% ipython --no-banner

In [1]: import numpy as np

In [2]: from numpy import linalg as LA

In [3]: np.set_printoptions(suppress=True, linewidth=100)

In [4]: def rd(a):
   ...:     return np.round(a, 2) + 0
   ...: 

In [5]: K = np.array([[4, 1, 0], [3, 1, 4], [1, 5, 0]])

In [6]: rng = np.random.default_rng(83567)

In [7]: idx = rng.permutation(3)

In [8]: idx
Out[8]: array([0, 2, 1])

In [9]: other = K[idx][:, idx]

In [10]: rd(LA.det(other)), rd(LA.det(K[idx]))
Out[10]: (np.float64(-76.0), np.float64(76.0))

In [11]: np.allclose(other, K)
Out[11]: False

In [12]: np.trace(other)
Out[12]: np.int64(5)

In [13]: rd(np.sort(np.abs(LA.eigvals(other))))
Out[13]: array([3.05, 4.11, 6.07])

In [14]: other
Out[14]: 
array([[4, 0, 1],
       [1, 0, 5],
       [3, 4, 1]])

In [15]: data = np.load("data.npy")

In [16]: data
Out[16]: 
array([[ 0, -2],
       [ 1,  0]])

In [17]: np.kron(np.eye(2, dtype=int), data)
Out[17]: 
array([[ 0, -2,  0,  0],
       [ 1,  0,  0,  0],
       [ 0,  0,  0, -2],
       [ 0,  0,  1,  0]])

In [18]: rd(LA.det(2 * data)), rd(LA.det(data))
Out[18]: (np.float64(8.0), np.float64(2.0))

In [19]: rd(np.poly(data))
Out[19]: array([1., 0., 2.])

In [20]: U, sig, Vt = LA.svd(data, full_matrices=False)

In [21]: U.shape, sig.shape, Vt.shape
Out[21]: ((2, 2), (2,), (2, 2))

In [22]: np.cumsum(sig ** 2) / np.sum(sig ** 2)
Out[22]: array([0.8, 1. ])

In [23]: sig / sig[0]
Out[23]: array([1. , 0.5])

In [24]: np.abs(U[:, 0]).round(6).argmax()
Out[24]: np.int64(0)

In [25]: other = LA.inv(data)

In [26]: rd(LA.cond(data))
Out[26]: np.float64(2.0)

In [27]: np.allclose(other, data.T)
Out[27]: False

In [28]: data @ other
Out[28]: 
array([[1., 0.],
       [0., 1.]])

In [29]: idx = rng.integers(0, 3, 3)

In [30]: M = (idx[:, None] == idx) * 4 + np.eye(3)

In [31]: M
Out[31]: 
array([[5., 4., 4.],
       [4., 5., 4.],
       [4., 4., 5.]])

In [32]: # equal to its transpose

In [33]: ev, V = LA.eigh(M)

In [34]: rd(LA.eigvalsh(M @ M))
Out[34]: array([  1.,   1., 169.])

In [35]: rd(V @ np.diag(ev) @ V.T)
Out[35]: 
array([[5., 4., 4.],
       [4., 5., 4.],
       [4., 4., 5.]])

In [36]: rd(ev.sum()), np.trace(M)
Out[36]: (np.float64(15.0), np.float64(15.0))

In [37]: rd(ev)
Out[37]: array([ 1.,  1., 13.])

In [38]: rd(V.T @ M @ V)
Out[38]: 
array([[ 1.,  0.,  0.],
       [ 0.,  1.,  0.],
       [ 0.,  0., 13.]])

In [39]: rd(LA.svd(M, compute_uv=False))
Out[39]: array([13.,  1.,  1.])

In [40]: rd(LA.eigvalsh(M + -3 * np.eye(3)))
Out[40]: array([-2., -2., 10.])
